$ python3 -q
>>> import numpy as np
>>> from numpy import linalg as LA
>>> np.set_printoptions(suppress=True, linewidth=140)
>>> def rnd(a):
...     return np.round(a, 2) + 0
... 
>>> M = np.array([[-2, -4, 4, 2, 2, 4],
...     [-3, -6, 6, 3, 3, 6],
...     [0, 0, 0, 0, 0, 0],
...     [-2, -4, 4, 2, 2, 4],
...     [-3, -6, 6, 3, 3, 6],
...     [-2, -4, 4, 2, 2, 4]])
>>> # null space of dimension 5
>>> U, s, Vh = LA.svd(M)
>>> rnd(s)
array([21.21,  0.  ,  0.  ,  0.  ,  0.  ,  0.  ])
>>> np.argmax(s[:-1] / (s[1:] + 1e-6)) + 1
np.int64(1)
>>> Y = U[:, :1] @ np.diag(s[:1]) @ Vh[:1]
>>> LA.matrix_rank(Y)
np.int64(1)
>>> rnd(np.abs(M - Y).max())
np.float64(0.0)
>>> rnd(LA.norm(M - Y, 2)), rnd(s[1])
(np.float64(0.0), np.float64(0.0))
>>> rnd(LA.norm(M - Y) / LA.norm(M))
np.float64(0.0)
>>> rk = LA.matrix_rank(M)
>>> rk
np.int64(1)
>>> N = LA.svd(M)[2][rk:].T
>>> [int(LA.matrix_rank(np.delete(M, i, axis=0))) for i in range(6)]
[1, 1, 1, 1, 1, 1]
>>> [int(LA.matrix_rank(M[:i])) for i in range(1, len(M) + 1)]
[1, 1, 1, 1, 1, 1]
>>> rnd(N @ N.T)
array([[ 0.93, -0.13,  0.13,  0.07,  0.07,  0.13],
       [-0.13,  0.73,  0.27,  0.13,  0.13,  0.27],
       [ 0.13,  0.27,  0.73, -0.13, -0.13, -0.27],
       [ 0.07,  0.13, -0.13,  0.93, -0.07, -0.13],
       [ 0.07,  0.13, -0.13, -0.07,  0.93, -0.13],
       [ 0.13,  0.27, -0.27, -0.13, -0.13,  0.73]])
>>> LA.matrix_rank(M.T @ M), LA.matrix_rank(M @ M.T)
(np.int64(1), np.int64(1))
>>> rng = np.random.default_rng(399856)
>>> labels = rng.permutation(6)
>>> labels
array([0, 1, 2, 3, 5, 4])
>>> Y = M[labels][:, labels]
>>> np.trace(Y)
np.int64(1)
>>> Y
array([[-2, -4,  4,  2,  4,  2],
       [-3, -6,  6,  3,  6,  3],
       [ 0,  0,  0,  0,  0,  0],
       [-2, -4,  4,  2,  4,  2],
       [-2, -4,  4,  2,  4,  2],
       [-3, -6,  6,  3,  6,  3]])
>>> rnd(LA.det(Y)), rnd(LA.det(M[labels]))
(np.float64(0.0), np.float64(0.0))
>>> rnd(np.sort(np.abs(LA.eigvals(Y))))
array([0., 0., 0., 0., 0., 1.])
>>> t3 = np.stack([Y, 2 * Y, Y[::-1]])
>>> rnd(LA.det(t3))
array([0., 0., 0.])
>>> rnd(LA.norm(t3, axis=(1, 2)))
array([21.21, 42.43, 21.21])
>>> t3.sum(axis=0)
array([[ -9, -18,  18,   9,  18,   9],
       [-11, -22,  22,  11,  22,  11],
       [ -2,  -4,   4,   2,   4,   2],
       [ -6, -12,  12,   6,  12,   6],
       [ -9, -18,  18,   9,  18,   9],
       [-11, -22,  22,  11,  22,  11]])
>>> t3.shape
(3, 6, 6)
>>> rnd(np.abs(LA.eigvals(M)).max())
np.float64(1.0)
>>> assert M == M.T
Traceback (most recent call last):
  File "<python-input-35>", line 1, in <module>
    assert M == M.T
           ^^^^^^^^
ValueError: The truth value of an array with more than one element is ambiguous. Use a.any() or a.all()
>>> np.allclose(M, M.T)
False
>>> rnd(np.sort(np.abs(LA.eigvals(M))))
array([0., 0., 0., 0., 0., 1.])
>>> rnd(LA.det(M))
np.float64(0.0)
>>> feats = np.loadtxt("case18.csv", delimiter=",")
>>> rnd(feats)
array([[ 0.26, -0.74, -0.32, -0.53],
       [-0.74,  0.26, -0.32, -0.53],
       [-0.32, -0.32,  0.86, -0.23],
       [-0.53, -0.53, -0.23,  0.62]])
>>> ev, vecs = LA.eigvalsh(feats)
Traceback (most recent call last):
  File "<python-input-41>", line 1, in <module>
    ev, vecs = LA.eigvalsh(feats)
    ^^^^^^^^
ValueError: too many values to unpack (expected 2)
>>> ev, vecs = LA.eigh(feats)
>>> rnd(LA.eigvalsh(feats @ feats))
array([1., 1., 1., 1.])
>>> rnd(LA.eigvalsh(feats + 3 * np.eye(4)))
array([2., 4., 4., 4.])
>>> rnd(vecs @ np.diag(ev) @ vecs.T)
array([[ 0.26, -0.74, -0.32, -0.53],
       [-0.74,  0.26, -0.32, -0.53],
       [-0.32, -0.32,  0.86, -0.23],
       [-0.53, -0.53, -0.23,  0.62]])
>>> (ev > 1e-8).sum(), (ev < -1e-8).sum()
(np.int64(3), np.int64(1))
